% ipython --no-banner

In [1]: import numpy as np

In [2]: np.set_printoptions(precision=1, suppress=True, linewidth=140)

In [3]: feats = np.loadtxt("arr.csv", delimiter=",")

In [4]: feats
Out[4]: 
array([[-2., -2., -3.],
       [ 3.,  3.,  2.],
       [ 1.,  1.,  0.],
       [-2., -2., -3.]])

In [5]: np.unique(feats.round(6), axis=0).shape
Out[5]: (3, 3)

In [6]: np.linalg.lstsq(feats[:-1].T, feats[-1])[2]
Out[6]: np.int32(2)

In [7]: np.abs(np.diag(np.linalg.qr(feats)[1])) > 1e-9
Out[7]: array([ True, False,  True])

In [8]: np.round(feats @ np.linalg.pinv(feats) @ feats, 1) + 0
Out[8]: 
array([[-2., -2., -3.],
       [ 3.,  3.,  2.],
       [ 1.,  1.,  0.],
       [-2., -2., -3.]])

In [9]: def softmax(z):
   ...:     e = np.exp(z - z.max(axis=-1, keepdims=True))
   ...:     return e / e.sum(axis=-1, keepdims=True)
   ...: 

In [10]: softmax(feats[1] + 5)
Out[10]: array([0.4, 0.4, 0.2])

In [11]: S = feats @ feats.T / np.sqrt(3)

In [12]: np.round(softmax(S + np.triu(np.full(S.shape, -np.inf), 1)), 1) + 0
Out[12]: 
array([[1. , 0. , 0. , 0. ],
       [0. , 1. , 0. , 0. ],
       [0. , 0.9, 0.1, 0. ],
       [0.5, 0. , 0. , 0.5]])

In [13]: U, sig, Vh = np.linalg.svd(feats)

In [14]: vecs = Vh[:(sig > 1e-8).sum()]

In [15]: rng = np.random.default_rng(106)

In [16]: x = feats[3] + 3 * feats[2] + rng.integers(2) * np.eye(3)[1]

In [17]: x
Out[17]: array([ 1.,  2., -3.])

In [18]: np.allclose(vecs.T @ vecs @ x, x)
Out[18]: False

In [19]: np.diag(vecs.T @ vecs)
Out[19]: array([0.5, 0.5, 1. ])

In [20]: np.round(vecs.T @ vecs, 1) + 0
Out[20]: 
array([[0.5, 0.5, 0. ],
       [0.5, 0.5, 0. ],
       [0. , 0. , 1. ]])

In [21]: np.linalg.matrix_rank(np.vstack([feats, x]))
Out[21]: np.int64(3)

In [22]: E = np.loadtxt("block4.csv", delimiter=",")

In [23]: E.round(1) + 0
Out[23]: 
array([[ 0.7, -1.3, -0.5],
       [-0.5, -2.5, -3.1],
       [-2. , -4. , -5.9],
       [ 1.5, -0.5,  1. ],
       [ 0.6, -1.4, -0.7],
       [ 3.9,  1.9,  5.8],
       [-1.9, -3.9, -5.7],
       [-0.6, -2.6, -3.1],
       [ 0.2, -1.8, -1.5],
       [-0.1, -2.1, -2.2],
       [-0.7, -2.7, -3.3],
       [ 3. ,  1. ,  3.9],
       [ 2.6,  0.6,  3.2],
       [ 0. , -2. , -2. ]])

In [24]: other = feats[0, 0] * feats[1:] - np.outer(feats[1:, 0], feats[0])

In [25]: other
Out[25]: 
array([[0., 0., 5.],
       [0., 0., 3.],
       [0., 0., 0.]])

In [26]: np.linalg.matrix_rank(other), np.linalg.matrix_rank(feats)
Out[26]: (np.int64(1), np.int64(2))

In [27]: C2 = other.T @ other

In [28]: np.linalg.svd(other, compute_uv=False) ** 2
Out[28]: array([34.,  0.,  0.])

In [29]: idx = rng.integers(0, 2, 4)

In [30]: data = (idx[:, None] == idx) * -2 + np.eye(4)

In [31]: data
Out[31]: 
array([[-1.,  0.,  0.,  0.],
       [ 0., -1., -2., -2.],
       [ 0., -2., -1., -2.],
       [ 0., -2., -2., -1.]])

In [32]: # symmetric

In [33]: other = data / np.linalg.norm(data, axis=1, keepdims=True)

In [34]: C2 = other @ other.T

In [35]: np.argwhere(np.triu(np.abs(C2) > 0.95, 1))
Out[35]: array([], shape=(0, 2), dtype=int64)

In [36]: np.linalg.norm(other, axis=1)
Out[36]: array([1., 1., 1., 1.])

In [37]: (C2 - 2 * np.eye(4)).round(6).argmax(axis=1)
Out[37]: array([1, 2, 1, 1])

In [38]: round(np.degrees(np.arccos(np.clip(C2[2, 3], -1, 1))), 1)
Out[38]: np.float64(27.3)

In [39]: proj = np.triu(np.array([[2, -1, -2, -1], [-2, 0, -2, 0], [-2, -2, 2, -1], [2, -1, 0, -1]]), 1) + np.eye(4)

In [40]: other = proj @ data @ np.linalg.inv(proj)

In [41]: np.trace(other), np.trace(data)
Out[41]: (np.float64(-4.0), np.float64(-4.0))

In [42]: round(np.linalg.det(other), 1)
Out[42]: np.float64(5.0)

In [43]: np.all(np.linalg.eigvalsh(data) > 0)
Out[43]: np.False_

In [44]: x = np.array([1, 1, 2, -1])

In [45]: y = data @ x

In [46]: b, lr = np.zeros(4), 1 / np.linalg.norm(data, 2) ** 2

In [47]: for i in range(15):
    ...:     b -= lr * data.T @ (data @ b - y)
    ...:     if i % 5 == 0: print(i, round(np.linalg.norm(data @ b - y), 1))
    ...: 
0 2.3
5 1.9
10 1.5

In [48]: b
Out[48]: array([ 0.5,  0.8,  1.3, -0.1])

In [49]: round(float(np.linalg.cond(data)), 1)
Out[49]: 5.0

In [50]: evals, vecs = np.linalg.eigh(data)

In [51]: x = np.array([-2, 1, 0, 1])

In [52]: x @ data @ x
Out[52]: np.float64(-10.0)

In [53]: vecs * np.abs(evals) @ vecs.T
Out[53]: 
array([[1. , 0. , 0. , 0. ],
       [0. , 2.3, 1.3, 1.3],
       [0. , 1.3, 2.3, 1.3],
       [0. , 1.3, 1.3, 2.3]])

In [54]: np.linalg.eigvalsh(data[1:, 1:])
Out[54]: array([-5.,  1.,  1.])

In [55]: np.abs(data).sum(axis=1).max(), np.abs(evals).max()
Out[55]: (np.float64(5.0), np.float64(5.0))

In [56]: W0 = np.array([[9, -3, -6, 4], [1, 1, 1, -1], [8, 6, 2, -5]])

In [57]: W0[-1] = W0[0] + -2 * W0[1]

In [58]: W0
Out[58]: 
array([[ 9, -3, -6,  4],
       [ 1,  1,  1, -1],
       [ 7, -5, -8,  6]])

In [59]: rank = np.linalg.matrix_rank(W0)

In [60]: rank
Out[60]: np.int64(2)

In [61]: ns = np.linalg.svd(W0)[2][rank:].T

In [62]: np.linalg.matrix_rank(W0.T @ W0), np.linalg.matrix_rank(W0 @ W0.T)
Out[62]: (np.int64(2), np.int64(2))

In [63]: np.allclose(W0 @ ns, 0)
Out[63]: True

In [64]: arr = np.array([[0.3, 0.0, 0.3],
    ...:     [-0.4, 0.0, 0.5],
    ...:     [0.0, 0.5, -2.8],
    ...:     [0.0, -0.7, 0.2],
    ...:     [0.8, 1.4, 0.1],
    ...:     [1.0, -0.8, 0.3],
    ...:     [-0.5, -1.3, 0.1],
    ...:     [-0.3, -2.0, 0.5],
    ...:     [0.3, -2.3, 2.3],
    ...:     [-1.0, 1.6, 0.9],
    ...:     [0.9, -0.7, 0.6],
    ...:     [0.5, 0.4, -0.8],
    ...:     [0.4, -0.8, -0.5],
    ...:     [-0.7, -0.1, -0.2],
    ...:     [1.3, 0.4, -2.0],
    ...:     [1.0, -0.8, 0.5],
    ...:     [0.5, -1.0, 0.4]])

In [65]: arr[12] *= 10

In [66]: arr
Out[66]: 
array([[ 0.3,  0. ,  0.3],
       [-0.4,  0. ,  0.5],
       [ 0. ,  0.5, -2.8],
       [ 0. , -0.7,  0.2],
       [ 0.8,  1.4,  0.1],
       [ 1. , -0.8,  0.3],
       [-0.5, -1.3,  0.1],
       [-0.3, -2. ,  0.5],
       [ 0.3, -2.3,  2.3],
       [-1. ,  1.6,  0.9],
       [ 0.9, -0.7,  0.6],
       [ 0.5,  0.4, -0.8],
       [ 4. , -8. , -5. ],
       [-0.7, -0.1, -0.2],
       [ 1.3,  0.4, -2. ],
       [ 1. , -0.8,  0.5],
       [ 0.5, -1. ,  0.4]])

In [67]: # row 12 dominates

In [68]: Xs = arr - arr.mean(axis=0)

In [69]: vecs = np.linalg.svd(Xs)[2][:2]

In [70]: other = Xs - Xs @ vecs.T @ vecs

In [71]: other.std(axis=0)
Out[71]: array([0.6, 0.2, 0.2])

In [72]: np.diag(vecs.T @ vecs)
Out[72]: array([0.2, 0.9, 0.9])

In [73]: np.round(np.cov(Xs @ vecs.T, rowvar=False), 1) + 0
Out[73]: 
array([[6.5, 0. ],
       [0. , 1.7]])

In [74]: np.round(np.linalg.norm(other) / np.linalg.norm(Xs), 1)
Out[74]: np.float64(0.2)

In [75]: np.linalg.norm(other, axis=1).round(6).argmax()
Out[75]: np.int64(4)

In [76]: Xs = (arr - arr.mean(axis=0)) / arr.std(axis=0)

In [77]: np.argwhere(np.abs(Xs) > 2)
Out[77]: 
array([[12,  0],
       [12,  1],
       [12,  2]])

In [78]: b = np.linalg.lstsq(np.delete(Xs, 1, axis=1), Xs[:, 1])[0]

In [79]: round(1 - np.var(Xs[:, 1] - np.delete(Xs, 1, axis=1) @ b), 1)
Out[79]: np.float64(0.5)

In [80]: dist = np.linalg.norm(arr[:, None] - arr[None], axis=-1)

In [81]: dist.shape
Out[81]: (17, 17)

In [82]: np.linalg.matrix_rank(dist ** 2)
Out[82]: np.int64(5)

In [83]: dist[6].round(6).argsort(kind="stable")[:4]
Out[83]: array([ 6,  3,  7, 16])

In [84]: np.linalg.norm(arr - arr.mean(axis=0), axis=1)
Out[84]: array([1. , 1.4, 2.9, 0.6, 2.2, 0.8, 1.1, 1.6, 3. , 3. , 1. , 1.3, 9.3, 1.3, 2.3, 0.9, 0.7])

In [85]: (dist + 1e9 * np.eye(17)).round(6).argmin(axis=1)
Out[85]: array([ 1,  0, 14, 16, 11, 15,  3,  6,  7,  1, 15,  0,  7,  1, 11, 10, 10])

In [86]: np.allclose(E[:-1].T @ np.linalg.lstsq(E[:-1].T, E[-1])[0], E[-1])
Out[86]: True

In [87]: np.linalg.lstsq(E[:-1].T, E[-1])[2]
Out[87]: np.int32(2)

In [88]: round(np.trace(np.linalg.pinv(E) @ E), 1)
Out[88]: np.float64(2.0)

In [89]: np.unique(E.round(6), axis=0).shape
Out[89]: (14, 3)

In [90]: idx = arr[:, 0] > np.median(arr[:, 0])

In [91]: f = arr[idx].mean(axis=0) - arr[~idx].mean(axis=0)

In [92]: f
Out[92]: array([ 1.5, -0.7, -0.9])

In [93]: idx.astype(int)
Out[93]: array([0, 0, 0, 0, 1, 1, 0, 0, 0, 0, 1, 1, 1, 0, 1, 1, 1])

In [94]: round(float((((arr - arr.mean(axis=0)) @ f > 0) == idx).mean()), 1)
Out[94]: 0.7

In [95]: np.argsort(-np.abs(f).round(6), kind="stable")
Out[95]: array([0, 2, 1])

In [96]: m1 = np.loadtxt("out14.csv", delimiter=",")

In [97]: m1
Out[97]: 
array([[-2., -3.,  0.],
       [ 0.,  5.,  1.],
       [ 0.,  3.,  4.]])

In [98]: np.round(softmax(10 * m1[2]), 1) + 0
Out[98]: array([0., 0., 1.])

In [99]: S = m1 @ m1.T / np.sqrt(3)

In [100]: softmax(S).round(6).argmax(axis=1)
Out[100]: array([0, 1, 2])

In [101]: np.unravel_index(np.abs(m1).argmax(), m1.shape)
Out[101]: (np.int64(1), np.int64(1))

In [102]: np.linalg.rank(m1)
AttributeError: module 'numpy.linalg' has no attribute 'rank'


In [103]: np.count_nonzero(m1)
Out[103]: np.int64(6)

In [104]: m1.sum(axis=1)
Out[104]: array([-5.,  6.,  7.])

In [105]: m1 - m1[0]
Out[105]: 
array([[0., 0., 0.],
       [2., 8., 1.],
       [2., 6., 4.]])

In [106]: m1.sum(axis=0)
Out[106]: array([-2.,  5.,  5.])

In [107]: m1[:, 3]
IndexError: index 3 is out of bounds for axis 1 with size 3


In [108]: idx = rng.permutation(3)

In [109]: other = m1[:, idx] * rng.choice([-1, 1], 3)

In [110]: other
Out[110]: 
array([[-0.,  2., -3.],
       [-1., -0.,  5.],
       [-4., -0.,  3.]])

In [111]: U, _, Vh = np.linalg.svd(m1.T @ other)

In [112]: np.round(U @ Vh, 1) + 0
Out[112]: 
array([[ 0., -1.,  0.],
       [ 0.,  0.,  1.],
       [-1.,  0.,  0.]])

In [113]: idx
Out[113]: array([2, 0, 1])

In [114]: f = np.array([4, 0, 7])

In [115]: v = np.array([2, 3, 3])

In [116]: X = f[:, None] + v[None, :]

In [117]: X
Out[117]: 
array([[ 6,  7,  7],
       [ 2,  3,  3],
       [ 9, 10, 10]])

In [118]: other = X[0, 0] * X[1:] - np.outer(X[1:, 0], X[0])

In [119]: other
Out[119]: 
array([[ 0,  4,  4],
       [ 0, -3, -3]])

In [120]: X[:, 0] / X[0, 0]
Out[120]: array([1. , 0.3, 1.5])

In [121]: np.linalg.matrix_rank(other), np.linalg.matrix_rank(X)
Out[121]: (np.int64(1), np.int64(2))

In [122]: np.flatnonzero(~other.round(6).any(axis=1))
Out[122]: array([], dtype=int64)
